$ python -q
>>> import numpy as np
>>> np.set_printoptions(precision=4, suppress=True, linewidth=100)
>>> def tidy(a):
...     return np.round(a, 4) + 0
... 
>>> A = np.load("run16.npy")
>>> print(tidy(A))
[[ 0.7138 -0.1067 -0.1638 -0.0163 -0.1416 -0.0209  0.0017  0.0675  0.2145 -0.0896  0.0464  0.0103
   0.0819  0.0907  0.1931 -0.1796]
 [-0.1067  0.7965 -0.0473 -0.0999 -0.1092  0.044  -0.0555 -0.1063  0.1067 -0.2154 -0.1305 -0.0952
  -0.1028 -0.0027 -0.049  -0.1156]
 [-0.1638 -0.0473  0.6981 -0.016  -0.1276  0.194  -0.0357 -0.0753 -0.0531 -0.0043  0.2131  0.1151
   0.0584  0.1377  0.0081 -0.1914]
 [-0.0163 -0.0999 -0.016   0.7335  0.0426  0.0985 -0.1852  0.0568 -0.1484 -0.0258 -0.1597 -0.2405
   0.0498  0.0214  0.0134 -0.1635]
 [-0.1416 -0.1092 -0.1276  0.0426  0.8565  0.0776  0.021  -0.0862  0.1715 -0.1268  0.0714  0.0449
  -0.0527  0.0384 -0.0135 -0.0435]
 [-0.0209  0.044   0.194   0.0985  0.0776  0.463   0.1854  0.0442 -0.0019 -0.0444 -0.2416  0.1926
  -0.0032 -0.0638  0.1941 -0.1319]
 [ 0.0017 -0.0555 -0.0357 -0.1852  0.021   0.1854  0.8399  0.055  -0.076   0.0149 -0.0392 -0.2133
   0.0462  0.0228 -0.0226 -0.0421]
 [ 0.0675 -0.1063 -0.0753  0.0568 -0.0862  0.0442  0.055   0.6837 -0.1007 -0.1723 -0.0105  0.172
  -0.2116 -0.0178 -0.2471 -0.0587]
 [ 0.2145  0.1067 -0.0531 -0.1484  0.1715 -0.0019 -0.076  -0.1007  0.3832  0.1537 -0.0431  0.1114
   0.04    0.0398 -0.1197 -0.231 ]
 [-0.0896 -0.2154 -0.0043 -0.0258 -0.1268 -0.0444  0.0149 -0.1723  0.1537  0.7274 -0.1617 -0.0177
  -0.1724 -0.0355 -0.0806 -0.0877]
 [ 0.0464 -0.1305  0.2131 -0.1597  0.0714 -0.2416 -0.0392 -0.0105 -0.0431 -0.1617  0.6083 -0.1564
  -0.0913 -0.099   0.0111 -0.111 ]
 [ 0.0103 -0.0952  0.1151 -0.2405  0.0449  0.1926 -0.2133  0.172   0.1114 -0.0177 -0.1564  0.5607
   0.0408 -0.0448  0.0119  0.1041]
 [ 0.0819 -0.1028  0.0584  0.0498 -0.0527 -0.0032  0.0462 -0.2116  0.04   -0.1724 -0.0913  0.0408
   0.7965 -0.0732 -0.1964  0.0632]
 [ 0.0907 -0.0027  0.1377  0.0214  0.0384 -0.0638  0.0228 -0.0178  0.0398 -0.0355 -0.099  -0.0448
  -0.0732  0.925  -0.0567  0.11  ]
 [ 0.1931 -0.049   0.0081  0.0134 -0.0135  0.1941 -0.0226 -0.2471 -0.1197 -0.0806  0.0111  0.0119
  -0.1964 -0.0567  0.681   0.1227]
 [-0.1796 -0.1156 -0.1914 -0.1635 -0.0435 -0.1319 -0.0421 -0.0587 -0.231  -0.0877 -0.111   0.1041
   0.0632  0.11    0.1227  0.5329]]
>>> print(tidy(np.abs(np.linalg.eigvals(A)).max()))
1.0
>>> np.linalg.determinant(A)
Traceback (most recent call last):
  File "<python-input-6>", line 1, in <module>
    np.linalg.determinant(A)
    ^^^^^^^^^^^^^^^^^^^^^
AttributeError: module 'numpy.linalg' has no attribute 'determinant'
>>> print(tidy(np.sort(np.abs(np.linalg.eigvals(A)))))
[0. 0. 0. 0. 0. 1. 1. 1. 1. 1. 1. 1. 1. 1. 1. 1.]
>>> print(np.allclose(A @ A.T, A.T @ A))
True
>>> assert A == A.T
Traceback (most recent call last):
  File "<python-input-9>", line 1, in <module>
    assert A == A.T
           ^^^^^^^^
ValueError: The truth value of an array with more than one element is ambiguous. Use a.any() or a.all()
>>> w, V = np.linalg.eigh(A)
>>> x0 = np.array([0, -2, 3, 2, 0, 3, 1, 0, -3, -1, 2, -2, -2, 2, 1, -2])
>>> print(tidy(x0 @ A @ x0))
52.6449
>>> print(tidy(x0 @ A @ x0 / (x0 @ x0)), tidy(w[0]), tidy(w[-1]))
0.9077 0.0 1.0
>>> mat = np.loadtxt("dump.csv", delimiter=",")
>>> print(mat)
[[0. 0. 0. 0. 0. 1. 0. 0.]
 [0. 0. 0. 0. 2. 1. 2. 0.]
 [0. 0. 0. 0. 2. 0. 2. 2.]
 [0. 0. 0. 0. 1. 0. 1. 2.]
 [0. 2. 2. 1. 0. 0. 0. 0.]
 [1. 1. 0. 0. 0. 0. 0. 0.]
 [0. 2. 2. 1. 0. 0. 0. 0.]
 [0. 0. 2. 2. 0. 0. 0. 0.]]
>>> print(np.trace(mat))
0.0
>>> print(mat @ mat)
[[ 1.  1.  0.  0.  0.  0.  0.  0.]
 [ 1.  9.  8.  4.  0.  0.  0.  0.]
 [ 0.  8. 12.  8.  0.  0.  0.  0.]
 [ 0.  4.  8.  6.  0.  0.  0.  0.]
 [ 0.  0.  0.  0.  9.  2.  9.  6.]
 [ 0.  0.  0.  0.  2.  2.  2.  0.]
 [ 0.  0.  0.  0.  9.  2.  9.  6.]
 [ 0.  0.  0.  0.  6.  0.  6.  8.]]
>>> U, s, VT = np.linalg.svd(mat)
>>> V = VT[:(s > 1e-8).sum()]
>>> rng = np.random.default_rng(28280)
>>> x0 = mat[2] + -2 * mat[0] + rng.integers(2) * np.eye(8)[7]
>>> print(x0)
[ 0.  0.  0.  0.  2. -2.  2.  3.]
>>> print(tidy(V.T @ V))
[[ 0.9  0.1 -0.2  0.2  0.   0.   0.   0. ]
 [ 0.1  0.9  0.2 -0.2  0.   0.   0.   0. ]
 [-0.2  0.2  0.6  0.4  0.   0.   0.   0. ]
 [ 0.2 -0.2  0.4  0.6  0.   0.   0.   0. ]
 [ 0.   0.   0.   0.   0.5  0.   0.5  0. ]
 [ 0.   0.   0.   0.   0.   1.   0.   0. ]
 [ 0.   0.   0.   0.   0.5  0.   0.5  0. ]
 [ 0.   0.   0.   0.   0.   0.   0.   1. ]]
>>> print(np.allclose(V.T @ V @ x0, x0))
True
>>> print(tidy(np.linalg.norm(x0 - V.T @ V @ x0)))
0.0
>>> w, V = np.linalg.eigh(mat)
>>> x0 = np.array([0, 2, 1, -3, 3, 0, -1, 2])
>>> print(tidy(np.linalg.eigvalsh(mat[1:, 1:])))
[-4.8086 -1.9457 -0.3023  0.      0.3023  1.9457  4.8086]
>>> print((np.sign(V[:, -1].round(6)) == np.sign(V[0, -1].round(6))).astype(int))
[1 1 1 1 1 1 1 1]
>>> print(x0 @ mat @ x0)
-4.0
>>> print(np.abs(mat).sum(axis=1).max(), tidy(np.abs(w).max()))
6.0 4.8099
>>> print(tidy(x0 @ mat @ x0 / (x0 @ x0)), tidy(w[0]), tidy(w[-1]))
-0.1429 -4.8099 4.8099
>>> X = 0.2 ** np.abs(np.subtract.outer(np.arange(7), np.arange(7)))
>>> print(tidy(X))
[[1.     0.2    0.04   0.008  0.0016 0.0003 0.0001]
 [0.2    1.     0.2    0.04   0.008  0.0016 0.0003]
 [0.04   0.2    1.     0.2    0.04   0.008  0.0016]
 [0.008  0.04   0.2    1.     0.2    0.04   0.008 ]
 [0.0016 0.008  0.04   0.2    1.     0.2    0.04  ]
 [0.0003 0.0016 0.008  0.04   0.2    1.     0.2   ]
 [0.0001 0.0003 0.0016 0.008  0.04   0.2    1.    ]]
>>> # symmetric
>>> O, r_ = np.linalg.qr(X)
>>> print(np.allclose(r_.T @ r_, X.T @ X))
True
>>> print(tidy(O))
[[-0.9798  0.2     0.      0.      0.      0.      0.    ]
 [-0.196  -0.96    0.2     0.      0.      0.      0.    ]
 [-0.0392 -0.192  -0.96    0.2     0.      0.      0.    ]
 [-0.0078 -0.0384 -0.192  -0.96    0.2     0.      0.    ]
 [-0.0016 -0.0077 -0.0384 -0.192  -0.96    0.1998  0.    ]
 [-0.0003 -0.0015 -0.0077 -0.0384 -0.192  -0.9608 -0.1961]
 [-0.0001 -0.0003 -0.0015 -0.0077 -0.0384 -0.1922  0.9806]]
>>> print(O.shape, r_.shape)
(7, 7) (7, 7)
>>> print(tidy(np.abs(np.diag(r_))))
[1.0206 0.96   0.96   0.96   0.96   0.9593 0.9414]
>>> print(tidy(abs(r_[0, 0])), tidy(np.linalg.norm(X[:, 0])))
1.0206 1.0206
>>> data = np.triu(rng.random((5, 5)) < 0.5, 1).astype(int)
>>> data = data + data.T
>>> print(data)
[[0 1 1 0 1]
 [1 0 1 0 0]
 [1 1 0 0 1]
 [0 0 0 0 0]
 [1 0 1 0 0]]
>>> P = np.triu(np.array([[1, -1, -1, 3, -2],
...     [2, -2, 2, -3, -1],
...     [1, -3, 2, 0, 3],
...     [0, 0, 2, 2, -3],
...     [2, -2, -1, -1, 2]]), 1) + np.eye(5)
>>> other = P @ data @ np.linalg.inv(P)
>>> print(tidy(np.poly(other)))
[ 1.  0. -5. -4.  0.  0.]
>>> print(P @ data - data @ P)
[[-4. -1. -5.  3. -3.]
 [ 1.  3.  0. -3.  1.]
 [ 3.  1.  2.  0.  3.]
 [-3.  0. -3.  0.  0.]
 [ 0.  1.  1. -3. -1.]]
>>> U, s, VT = np.linalg.svd(data, full_matrices=False)
>>> print(U.shape, s.shape, VT.shape)
(5, 5) (5,) (5, 5)
>>> print(tidy(VT @ VT.T))
[[1. 0. 0. 0. 0.]
 [0. 1. 0. 0. 0.]
 [0. 0. 1. 0. 0.]
 [0. 0. 0. 1. 0.]
 [0. 0. 0. 0. 1.]]
>>> print(tidy(s))
[2.5616 1.5616 1.     0.     0.    ]
>>> J = np.load("a.npy")
>>> print(J)
[[ 0.8878  3.2255 -3.1935]
 [-1.1423  1.5334 -0.9125]
 [ 0.0043  1.1553 -0.9748]
 [-1.0174  0.3768  0.0538]
 [-1.5044  0.5739  0.1033]
 [-2.963  -7.8327  8.2855]
 [-0.943  -2.9127  2.8634]
 [-1.6306 -6.118   6.712 ]
 [-1.5073 -1.6392  1.5505]
 [ 2.5438  5.431  -5.7968]
 [ 0.6371  4.9009 -5.036 ]
 [-0.9711 -0.9756  0.8239]
 [ 2.316   1.6346 -2.7232]
 [ 3.8953  5.7627 -6.6281]
 [ 0.1131 -0.0919  0.0612]
 [ 2.9559  5.3693 -6.0692]
 [-1.1834 -0.1983  0.9575]
 [-2.646  -3.0301  3.2789]
 [-1.6737 -7.9293  8.534 ]
 [-1.8531 -5.7123  6.0926]
 [ 1.6262 -0.1211 -0.6989]
 [ 2.0194  1.5512 -1.7815]
 [-0.3954 -1.3936  1.8021]
 [ 2.4006  5.6431 -6.4032]
 [-0.5502 -1.4578  1.8966]
 [-0.1953 -1.0319  1.3609]]
>>> Ac = J - J.mean(axis=0)
>>> V = np.linalg.svd(Ac)[2][:1]
>>> other = Ac - Ac @ V.T @ V
>>> print(np.linalg.norm(other, axis=1).round(6).argmax())
1
>>> print(tidy(np.diag(V.T @ V)))
[0.0697 0.4245 0.5058]
>>> print(tidy((Ac @ V.T).std(axis=0)))
[5.9006]
>>> print(tidy(np.linalg.norm(other) / np.linalg.norm(Ac)))
0.1648
>>> print(tidy(other.std(axis=0)))
[0.9115 0.3465 0.1464]
>>> E = np.loadtxt("w.csv", delimiter=",")
>>> print(tidy(E))
[[-0.4537 -0.0222  0.0976 -0.3273  0.4794  0.202   0.3082  0.0379  0.1567 -0.0717 -0.4476]
 [-0.1008 -0.1829 -0.3471  0.2337  0.3153  0.6126 -0.3427 -0.3539 -0.0567  0.074   0.1898]
 [-0.1008  0.25   -0.0723  0.358   0.0915 -0.2218  0.2624 -0.0772  0.4228 -0.148   0.2611]
 [ 0.      0.0216 -0.4168 -0.2859 -0.0166  0.1598  0.4243  0.1234  0.3233  0.1629  0.4386]
 [ 0.0504 -0.3198 -0.2367 -0.3076 -0.151  -0.0608 -0.1909 -0.0251  0.2193 -0.7718  0.0441]
 [-0.0756 -0.1913 -0.0766 -0.1124  0.4051 -0.3442 -0.1429  0.1125 -0.0415  0.0713  0.0664]
 [-0.0756  0.4148 -0.3785  0.0964  0.3095 -0.293  -0.3168  0.1985 -0.2159 -0.1882  0.0108]
 [-0.3277  0.1956  0.0222  0.1099  0.0383 -0.2537 -0.1883 -0.2984  0.3547  0.137   0.0382]
 [-0.2773 -0.2973 -0.3413 -0.0389 -0.0696 -0.1743 -0.0699  0.4015 -0.0891  0.2822 -0.1043]
 [ 0.2773  0.016  -0.4312 -0.086   0.0627 -0.2615  0.3917 -0.5513 -0.3146  0.0371 -0.2709]
 [-0.3277 -0.0858  0.0659 -0.1047 -0.2366 -0.1483 -0.1927 -0.437   0.168   0.0334 -0.1837]
 [-0.3529 -0.3155 -0.0096  0.5965 -0.0682 -0.0128  0.3728  0.0684 -0.2436 -0.3076 -0.0096]
 [ 0.1008 -0.553   0.2232 -0.0292  0.2479 -0.3388 -0.002  -0.1611  0.0119  0.1901  0.3522]
 [-0.0504 -0.1564 -0.3583  0.1453 -0.3992 -0.0303 -0.1002  0.0802  0.2311  0.2704 -0.2855]
 [ 0.5041 -0.1678 -0.0211  0.3194  0.2962  0.0128 -0.0387  0.1312  0.4677 -0.0004 -0.4141]]
>>> u, g = X[2], X[3]
>>> print(tidy(u @ u))
1.0833
>>> pr = (u @ g) / (u @ u) * u
>>> print(tidy(np.linalg.norm(u + g) ** 2 + np.linalg.norm(u - g) ** 2))
4.3332
>>> print(tidy(pr))
[0.0154 0.0769 0.3846 0.0769 0.0154 0.0031 0.0006]
>>> feats = np.loadtxt("out16.csv", delimiter=",")
>>> print(tidy(feats))
[[-0.3975  1.5545 -0.753   2.3156  0.0658  0.3367 -3.3967 -0.5711 -1.468   0.079  -0.7622 -1.0512
  -0.3214  3.593   0.0455 -0.1903]
 [ 1.5545 -0.2283 -0.686   2.1446 -0.8612  0.5795  2.7887  1.2684 -0.9912 -3.3863  0.2615  1.0854
   0.2061  1.9878 -0.599  -1.5281]
 [-0.753  -0.686   0.6511  1.5972  0.2276 -0.0466 -0.7585  1.9393 -2.0209  0.1828  3.6374  1.9876
   0.2296 -0.5839 -0.5009  1.4036]
 [ 2.3156  2.1446  1.5972  1.137  -0.2232  1.6477 -0.8019  2.6827  1.2359  1.3067  1.0487  0.7794
  -0.7029 -1.3601  2.156   0.6939]
 [ 0.0658 -0.8612  0.2276 -0.2232 -2.2224 -0.1634 -0.482   2.103   1.2372  0.4159 -0.8146 -0.3654
  -1.1819 -1.735   0.5099 -0.7581]
 [ 0.3367  0.5795 -0.0466  1.6477 -0.1634  0.0643 -0.9209  0.4773 -0.3444  0.1776 -0.4891  0.0683
   0.1147 -2.126  -0.0112  0.6148]
 [-3.3967  2.7887 -0.7585 -0.8019 -0.482  -0.9209  2.2563 -0.2975  1.1598 -0.1153  1.2685  1.3074
  -1.765  -0.1175 -1.0794  1.1859]
 [-0.5711  1.2684  1.9393  2.6827  2.103   0.4773 -0.2975  1.9522 -0.2456  1.3089 -0.4095  0.3818
   0.9116  1.2668 -1.6626  0.9146]
 [-1.468  -0.9912 -2.0209  1.2359  1.2372 -0.3444  1.1598 -0.2456  0.4328 -0.3609  0.6323  0.7124
  -1.2594  1.2308 -0.555   2.0625]
 [ 0.079  -3.3863  0.1828  1.3067  0.4159  0.1776 -0.1153  1.3089 -0.3609  2.0375  0.0853 -0.6583
  -1.1569 -1.4765  0.638   1.3483]
 [-0.7622  0.2615  3.6374  1.0487 -0.8146 -0.4891  1.2685 -0.4095  0.6323  0.0853  3.409  -0.8296
   2.0718  1.1301 -0.1808 -1.7795]
 [-1.0512  1.0854  1.9876  0.7794 -0.3654  0.0683  1.3074  0.3818  0.7124 -0.6583 -0.8296  0.6551
  -0.0688  0.2068 -0.7495 -0.9537]
 [-0.3214  0.2061  0.2296 -0.7029 -1.1819  0.1147 -1.765   0.9116 -1.2594 -1.1569  2.0718 -0.0688
  -0.904  -0.2317  0.7217 -1.754 ]
 [ 3.593   1.9878 -0.5839 -1.3601 -1.735  -2.126  -0.1175  1.2668  1.2308 -1.4765  1.1301  0.2068
  -0.2317  0.4501 -0.0337  1.716 ]
 [ 0.0455 -0.599  -0.5009  2.156   0.5099 -0.0112 -1.0794 -1.6626 -0.555   0.638  -0.1808 -0.7495
   0.7217 -0.0337  0.2515  0.4772]
 [-0.1903 -1.5281  1.4036  0.6939 -0.7581  0.6148  1.1859  0.9146  2.0625  1.3483 -1.7795 -0.9537
  -1.754   1.716   0.4772 -3.5446]]
>>> # rank 15
>>> U, s, VT = np.linalg.svd(feats)
>>> print(np.argmax(s[:-1] / (s[1:] + 1e-6)) + 1)
15
>>> other = U[:, :15] @ np.diag(s[:15]) @ VT[:15]
>>> print(tidy(np.abs(feats - other).max()))
0.0
>>> print(tidy(np.linalg.norm(feats - other) / np.linalg.norm(feats)))
0.0
>>> print(tidy(np.linalg.norm(feats - other, 2)), tidy(s[15]))
0.0 0.0
